$ python3 -q
>>> import numpy as np
>>> import numpy.linalg as la
>>> np.set_printoptions(precision=2, suppress=True, linewidth=160)
>>> def tidy(a):
...     return np.round(a, 2) + 0
... 
>>> data = np.loadtxt("a.csv", delimiter=",")
>>> data
array([[ 0.,  2.,  0.],
       [ 0.,  0.,  0.],
       [ 0.,  0.,  0.],
       [ 0.,  0., -3.]])
>>> rank = la.matrix_rank(data)
>>> rank
np.int64(2)
>>> null = la.svd(data)[2][rank:].T
>>> data @ null
array([[0.],
       [0.],
       [0.],
       [0.]])
>>> null[:, 0] / null[np.abs(null[:, 0]).round(6).argmax(), 0]
array([ 1., -0., -0.])
>>> m1 = np.load("data.npy")
>>> m1
array([[  4.23,  -6.92,  -1.14, -12.28],
       [  0.97,  -0.42,  -1.07,   0.71],
       [  1.44,   0.99,  -1.67,   4.1 ],
       [  4.2 ,  -7.33,  -1.74,  -9.96]])
>>> tidy(np.einsum("ij,ji->", m1, m1))
np.float64(-26.6)
>>> tidy(la.eigvals(m1))
array([-4.27+5.62j, -4.27-5.62j,  0.36+0.28j,  0.36-0.28j])
>>> tidy(la.det(m1.T))
np.float64(10.16)
>>> np.kron(np.eye(2, dtype=int), m1)
array([[  4.23,  -6.92,  -1.14, -12.28,   0.  ,  -0.  ,  -0.  ,  -0.  ],
       [  0.97,  -0.42,  -1.07,   0.71,   0.  ,  -0.  ,  -0.  ,   0.  ],
       [  1.44,   0.99,  -1.67,   4.1 ,   0.  ,   0.  ,  -0.  ,   0.  ],
       [  4.2 ,  -7.33,  -1.74,  -9.96,   0.  ,  -0.  ,  -0.  ,  -0.  ],
       [  0.  ,  -0.  ,  -0.  ,  -0.  ,   4.23,  -6.92,  -1.14, -12.28],
       [  0.  ,  -0.  ,  -0.  ,   0.  ,   0.97,  -0.42,  -1.07,   0.71],
       [  0.  ,   0.  ,  -0.  ,   0.  ,   1.44,   0.99,  -1.67,   4.1 ],
       [  0.  ,  -0.  ,  -0.  ,  -0.  ,   4.2 ,  -7.33,  -1.74,  -9.96]])
